% python3 -q
>>> import numpy as np
>>> np.set_printoptions(precision=1, suppress=True, linewidth=200, floatmode="fixed")
>>> A = np.array([[1, -1, 0], [-2, 1, -1], [3, 1, -1]])
>>> A[1] = A[0]
>>> print(A)
[[ 1 -1  0]
 [ 1 -1  0]
 [ 3  1 -1]]
>>> left, sig, VT = np.linalg.svd(A, full_matrices=False)
>>> print(sig.round(1) + 0)
[3.5 1.7 0.0]
>>> print(np.round(np.sqrt((sig ** 2).sum()), 1), round(float(np.linalg.norm(A)), 1))
3.9 3.9
>>> print(np.allclose(left * sig @ VT, A))
True
>>> print(np.abs(left[:, 0]).round(6).argmax())
2
>>> print(left.shape, sig.shape, VT.shape)
(3, 3) (3,) (3, 3)
>>> print(np.round(sig / sig[0], 1) + 0)
[1.0 0.5 0.0]
>>> r = np.linalg.matrix_rank(A)
>>> print(r)
2
>>> ns = np.linalg.svd(A)[2][r:].T
>>> print(ns @ ns.T)
[[0.1 0.1 0.2]
 [0.1 0.1 0.2]
 [0.2 0.2 0.9]]
>>> print([int(np.linalg.matrix_rank(A[:i])) for i in range(1, len(A) + 1)])
[1, 1, 2]
>>> print(np.round(A @ ns, 1) + 0)
[[0.0]
 [0.0]
 [0.0]]
>>> print(np.allclose(A @ ns, 0))
True
>>> print(np.linalg.matrix_rank(A.T @ A), np.linalg.matrix_rank(A @ A.T))
2 2
>>> print([int(np.linalg.matrix_rank(np.delete(A, i, axis=0))) for i in range(3)])
[2, 2, 1]
>>> W0 = np.load("arr.npy")
>>> print(W0)
[[-3 -3  3  3 -3]
 [-2 -1 -3  2  1]
 [ 3  1  3 -1  3]
 [-1 -2  6  1 -4]]
>>> left, sig, VT = np.linalg.svd(A)
>>> print(np.argmax(sig[:-1] / (sig[1:] + 1e-6)) + 1)
2
>>> other = left[:, :2] @ np.diag(sig[:2]) @ VT[:2]
>>> print(np.linalg.matrix_rank(other))
2
>>> print(round(float(np.linalg.norm(A - other) / np.linalg.norm(A)), 1))
0.0
>>> u = np.array([3, 2])
>>> print(np.cross(W0[1, :3], W0[0, :3]))
[-12  15   3]
>>> print(np.array([np.convolve(row, u, "same") for row in W0]))
[[ -9 -15   3  15  -3]
 [ -6  -7 -11   0   7]
 [  9   9  11   3   7]
 [ -3  -8  14  15 -10]]
>>> theta = np.radians(135)
>>> R = np.eye(5)
>>> R[0, 0] = R[3, 3] = np.cos(theta)
>>> R[0, 3], R[3, 0] = -np.sin(theta), np.sin(theta)
>>> print(R)
[[-0.7  0.0  0.0 -0.7  0.0]
 [ 0.0  1.0  0.0  0.0  0.0]
 [ 0.0  0.0  1.0  0.0  0.0]
 [ 0.7  0.0  0.0 -0.7  0.0]
 [ 0.0  0.0  0.0  0.0  1.0]]
>>> other = W0 @ R.T
>>> print(np.allclose(np.linalg.norm(W0, axis=1), np.linalg.norm(other, axis=1)))
True
>>> print(np.abs(other - W0).max(axis=0))
[4.4 0.0 0.0 7.2 0.0]
>>> print(other.round(1) + 0)
[[ 0.0 -3.0  3.0 -4.2 -3.0]
 [ 0.0 -1.0 -3.0 -2.8  1.0]
 [-1.4  1.0  3.0  2.8  3.0]
 [ 0.0 -2.0  6.0 -1.4 -4.0]]
>>> print(round(float(np.linalg.det(R)), 1), np.round(np.trace(R), 1))
1.0 1.6
>>> left, sig, VT = np.linalg.svd(W0)
>>> print(np.argmax(sig[:-1] / (sig[1:] + 1e-6)) + 1)
3
>>> print(sig.round(1) + 0)
[9.8 6.9 2.8 0.0]
>>> other = left[:, :3] @ np.diag(sig[:3]) @ VT[:3]
>>> print(other)
[[-3.0 -3.0  3.0  3.0 -3.0]
 [-2.0 -1.0 -3.0  2.0  1.0]
 [ 3.0  1.0  3.0 -1.0  3.0]
 [-1.0 -2.0  6.0  1.0 -4.0]]
>>> print(round(float(np.abs(W0 - other).max()), 1))
0.0
>>> print(round(float(np.linalg.norm(W0 - other, 2)), 1), np.round(sig[3], 1))
0.0 0.0
>>> print(np.linalg.matrix_rank(W0, rtol=0.05))
3
>>> feats = np.array([[0, 1, 0, 1, 1],
...     [1, 0, 0, 1, 1],
...     [0, 0, 0, 0, 0],
...     [1, 1, 0, 0, 1],
...     [1, 1, 0, 1, 0]])
>>> print(feats)
[[0 1 0 1 1]
 [1 0 0 1 1]
 [0 0 0 0 0]
 [1 1 0 0 1]
 [1 1 0 1 0]]
>>> # symmetric
>>> print(round(np.linalg.eigvalsh(feats).min(), 1))
-1.0
>>> print([round(float(np.linalg.det(feats[:i, :i])), 2) + 0 for i in range(1, 6)])
[0.0, -1.0, 0.0, 0.0, 0.0]
>>> Z = np.array([[9, 8, 3, 7], [5, 3, 2, 0], [2, 7, 7, 0]])
>>> arr = np.repeat(Z, 20 // 3, axis=0)
>>> rng = np.random.default_rng(24)
>>> arr = arr + 0.3 * rng.normal(size=arr.shape)
>>> print(arr.round(1) + 0)
[[ 9.4  8.1  2.7  6.9]
 [ 8.9  7.9  3.2  6.6]
 [ 9.3  7.7  2.9  7.3]
 [ 9.2  7.8  3.5  7.1]
 [ 8.7  8.0  2.8  7.1]
 [ 8.6  8.1  2.5  7.3]
 [ 5.1  3.4  1.8 -0.6]
 [ 4.6  2.9  2.6  0.2]
 [ 5.4  2.7  1.8 -0.1]
 [ 5.4  2.8  1.9  0.5]
 [ 4.7  3.0  1.6 -0.1]
 [ 5.2  3.4  1.6 -0.8]
 [ 2.2  7.5  6.8  0.1]
 [ 2.0  6.4  6.2  0.0]
 [ 2.1  6.5  6.9 -0.2]
 [ 1.7  6.6  7.4  0.0]
 [ 1.9  6.9  7.1 -0.2]
 [ 2.0  6.8  7.1 -0.1]]
>>> O, R = np.linalg.qr(arr)
>>> print(O.round(1) + 0)
[[-0.4  0.0 -0.2  0.1]
 [-0.3  0.0 -0.1 -0.1]
 [-0.4 -0.1 -0.1 -0.3]
 [-0.4  0.0  0.0 -0.4]
 [-0.3  0.0 -0.3  0.0]
 [-0.3  0.0 -0.4  0.1]
 [-0.2 -0.1  0.2  0.4]
 [-0.2 -0.1  0.4 -0.2]
 [-0.2 -0.2  0.4  0.0]
 [-0.2 -0.2  0.4 -0.1]
 [-0.2 -0.1  0.2  0.3]
 [-0.2 -0.1  0.2  0.5]
 [-0.1  0.4 -0.1  0.3]
 [-0.1  0.4  0.0  0.1]
 [-0.1  0.4  0.2  0.0]
 [-0.1  0.4  0.2 -0.2]
 [-0.1  0.4  0.1  0.0]
 [-0.1  0.4  0.1 -0.1]]
>>> print(np.round(O.T @ O, 1) + 0)
[[1.0 0.0 0.0 0.0]
 [0.0 1.0 0.0 0.0]
 [0.0 0.0 1.0 0.0]
 [0.0 0.0 0.0 1.0]]
>>> print(np.abs(np.diag(R)))
[25.8 12.8  4.6  4.7]
>>> print(R)
[[-25.8 -23.4 -11.5 -14.6]
 [  0.0  12.8  14.4  -0.8]
 [  0.0   0.0   4.6  -8.1]
 [  0.0   0.0   0.0  -4.7]]
>>> E = np.load("mat.npy")
>>> print(E)
[[0 2 1 3]
 [0 0 2 0]
 [0 0 0 0]
 [0 0 0 0]]
>>> # triangular: eigenvalues sit on the diagonal
>>> r = np.linalg.matrix_rank(E)
>>> print(r)
2
>>> ns = np.linalg.svd(E)[2][r:].T
>>> print([int(np.linalg.matrix_rank(E[:, :j + 1])) for j in range(4)])
[0, 1, 2, 2]
>>> print([int(np.linalg.matrix_rank(np.delete(E, i, axis=0))) for i in range(4)])
[1, 1, 2, 2]
>>> print(np.allclose(E @ ns, 0))
True
>>> M = np.loadtxt("out15.csv", delimiter=",")
>>> print(M)
[[0.0 0.0 2.0 4.0 6.0]
 [0.0 0.0 2.0 2.0 4.0]
 [2.0 3.0 2.0 0.0 2.0]
 [0.0 0.0 2.0 2.0 4.0]
 [0.0 1.0 2.0 1.0 3.0]
 [2.0 3.0 2.0 0.0 2.0]
 [6.0 7.0 2.0 0.0 0.0]
 [2.0 3.0 2.0 0.0 2.0]
 [0.0 1.0 2.0 1.0 3.0]
 [0.0 0.0 2.0 3.0 5.0]
 [6.0 7.0 2.0 0.0 0.0]
 [0.0 0.0 2.0 3.0 5.0]
 [2.0 3.0 2.0 0.0 2.0]
 [4.0 5.0 2.0 0.0 1.0]
 [6.0 7.0 2.0 0.0 0.0]
 [0.0 1.0 2.0 1.0 3.0]
 [4.0 5.0 2.0 0.0 1.0]
 [6.0 7.0 2.0 0.0 0.0]
 [0.0 1.0 2.0 1.0 3.0]
 [6.0 7.0 2.0 0.0 0.0]]
>>> theta = np.radians(135)
>>> R = np.eye(5)
>>> R[3, 3] = R[0, 0] = np.cos(theta)
>>> R[3, 0], R[0, 3] = -np.sin(theta), np.sin(theta)
>>> print(R)
[[-0.7  0.0  0.0  0.7  0.0]
 [ 0.0  1.0  0.0  0.0  0.0]
 [ 0.0  0.0  1.0  0.0  0.0]
 [-0.7  0.0  0.0 -0.7  0.0]
 [ 0.0  0.0  0.0  0.0  1.0]]
>>> other = M @ R.T
>>> print(round(float(np.linalg.det(R)), 1), round(float(np.trace(R)), 1))
1.0 1.6
>>> print(np.allclose(M @ M.T, other @ other.T))
True
>>> print(np.abs(other - M).max(axis=0))
[10.2  0.0  0.0  6.8  0.0]
>>> other = np.array([[2, 1], [-4, 5], [5, 0], [5, 4], [5, -5]])
>>> print(np.vstack([M, other.T]).shape)
(22, 5)
>>> print(np.einsum("ik,kj->ij", M, other))
[[ 60.0 -14.0]
 [ 40.0 -12.0]
 [ 12.0   7.0]
 [ 40.0 -12.0]
 [ 26.0  -6.0]
 [ 12.0   7.0]
 [ -6.0  41.0]
 [ 12.0   7.0]
 [ 26.0  -6.0]
 [ 50.0 -13.0]
 [ -6.0  41.0]
 [ 50.0 -13.0]
 [ 12.0   7.0]
 [  3.0  24.0]
 [ -6.0  41.0]
 [ 26.0  -6.0]
 [  3.0  24.0]
 [ -6.0  41.0]
 [ 26.0  -6.0]
 [ -6.0  41.0]]
>>> print(np.einsum("ij->j", M))
[46.0 61.0 40.0 18.0 46.0]
>>> print(M @ other)
[[ 60.0 -14.0]
 [ 40.0 -12.0]
 [ 12.0   7.0]
 [ 40.0 -12.0]
 [ 26.0  -6.0]
 [ 12.0   7.0]
 [ -6.0  41.0]
 [ 12.0   7.0]
 [ 26.0  -6.0]
 [ 50.0 -13.0]
 [ -6.0  41.0]
 [ 50.0 -13.0]
 [ 12.0   7.0]
 [  3.0  24.0]
 [ -6.0  41.0]
 [ 26.0  -6.0]
 [  3.0  24.0]
 [ -6.0  41.0]
 [ 26.0  -6.0]
 [ -6.0  41.0]]
>>> print(other.T @ M.T)
[[ 60.0  40.0  12.0  40.0  26.0  12.0  -6.0  12.0  26.0  50.0  -6.0  50.0  12.0   3.0  -6.0  26.0   3.0  -6.0  26.0  -6.0]
 [-14.0 -12.0   7.0 -12.0  -6.0   7.0  41.0   7.0  -6.0 -13.0  41.0 -13.0   7.0  24.0  41.0  -6.0  24.0  41.0  -6.0  41.0]]
>>> X = np.load("x.npy")
>>> print(X)
[[  0   0   0   0]
 [  0   0   0   0]
 [  4  -4   5   0]
 [ -2  -1  -8  -5]
 [  0   0   0   0]
 [  4 -19   1  -1]
 [  5  -6  -5   4]
 [  0 -15  -4  -1]
 [  0   0   0   0]
 [  0   0   0   0]
 [  4  -4   5   0]
 [ -1 -13   6  -5]
 [ -5  -9   1  -5]
 [  0   0   0   0]
 [  0   0   0   0]
 [  0   0   0   0]
 [ -7 -10  -7 -10]
 [  4  -4   5   0]
 [ -3 -14  -2 -10]
 [  5  -6  -5   4]
 [  0   0   0   0]
 [ -2 -16 -12  -6]]
>>> hat = X @ np.linalg.solve(X.T @ X, X.T)
>>> print(np.round(hat @ X[:, 0], 1) + 0)
[ 0.0  0.0  4.0 -2.0  0.0  4.0  5.0  0.0  0.0  0.0  4.0 -1.0 -5.0  0.0  0.0  0.0 -7.0  4.0 -3.0  5.0  0.0 -2.0]
>>> print(np.trace(hat))
4.0
>>> print(np.linalg.matrix_rank(np.eye(22) - hat))
18
>>> Z = X[[18, 5]].astype(float)
>>> for _ in range(7):
...     lab = np.linalg.norm(X[:, None] - Z, axis=-1).argmin(axis=1)
...     Z = np.array([X[lab == j].mean(axis=0) for j in range(2)])
... 
>>> print(lab)
[0 0 1 0 0 1 1 1 0 0 1 1 0 0 0 0 0 1 0 1 0 0]
>>> print(np.bincount(lab))
[14  8]
>>> print(np.abs(Z[1] - Z[0]).argmax())
1
>>> def softmax(z):
...     e = np.exp(z - z.max(axis=-1, keepdims=True))
...     return e / e.sum(axis=-1, keepdims=True)
... 
>>> print(np.round(softmax(10 * X[11]), 1) + 0)
[0.0 0.0 1.0 0.0]
>>> print(softmax(X).sum(axis=1))
[1.0 1.0 1.0 1.0 1.0 1.0 1.0 1.0 1.0 1.0 1.0 1.0 1.0 1.0 1.0 1.0 1.0 1.0 1.0 1.0 1.0 1.0]
>>> scores = X @ X.T / np.sqrt(4)
>>> print(softmax(scores).round(6).argmax(axis=1))
[ 0  0  5 21  0  5  5 21  0  0  5  5 18  0  0  0 21  5 21  5  0 21]
>>> print(softmax(scores)[11] @ X)
[  4.0 -19.0   1.0  -1.0]
>>> G = np.cov(X, rowvar=False)
>>> print(G.shape)
(4, 4)
>>> print(np.median(X, axis=0))
[ 0.0 -4.0  0.0  0.0]
>>> print(np.linalg.eigvalsh(G)[::-1])
[48.3 20.7 13.7  1.2]
>>> print(np.polyfit(X[:, 2], X[:, 0], 1))
[0.2 0.5]
>>> print(G)
[[ 9.7  2.5  4.9  9.4]
 [ 2.5 40.2  6.8 11.6]
 [ 4.9  6.8 20.1  4.7]
 [ 9.4 11.6  4.7 13.8]]
>>> Xs = X - X.mean(axis=0)
>>> V = np.linalg.svd(Xs)[2][:3]
>>> other = Xs - Xs @ V.T @ V
>>> print((Xs @ V.T).std(axis=0))
[6.8 4.4 3.6]
>>> print(np.round(np.cov(Xs @ V.T, rowvar=False), 1) + 0)
[[48.3  0.0  0.0]
 [ 0.0 20.7  0.0]
 [ 0.0  0.0 13.7]]
>>> J = np.load("run12.npy")
>>> print(J)
[[ 0  9  1 -1 -2]
 [-9  0  0  4  2]
 [-1  0  0 -1  0]
 [ 1 -4  1  0 -2]
 [ 2 -2  0  2  0]]
>>> # looks like rank 4
>>> print(np.allclose(J @ J.T, J.T @ J))
True
>>> print(round(float(np.linalg.det(J)), 1))
-0.0
>>> print(np.allclose(J, J.T))
False
>>> print(np.round(np.sort(np.abs(np.linalg.eigvals(J))), 1) + 0)
[ 0.0  2.7  2.7 10.2 10.2]
>>> print(np.trace(J))
0
>>> left, sig, VT = np.linalg.svd(J)
>>> print(np.argmax(sig[:-1] / (sig[1:] + 1e-6)) + 1)
4
>>> other = left[:, :4] @ np.diag(sig[:4]) @ VT[:4]
>>> print(np.linalg.matrix_rank(other))
4
>>> print(round(np.abs(J - other).max(), 1))
0.0
>>> print(np.linalg.matrix_rank(J, rtol=0.05))
4
>>> print(np.argsort(-np.linalg.norm(J, axis=0).round(6), kind="stable")[:3])
[1 0 3]
>>> print(np.linalg.matrix_rank(J, rtol=0.1))
4
>>> print([round(float(x), 1) for x in np.linalg.svd(J, compute_uv=False)[:3]])
[10.2, 10.2, 2.7]
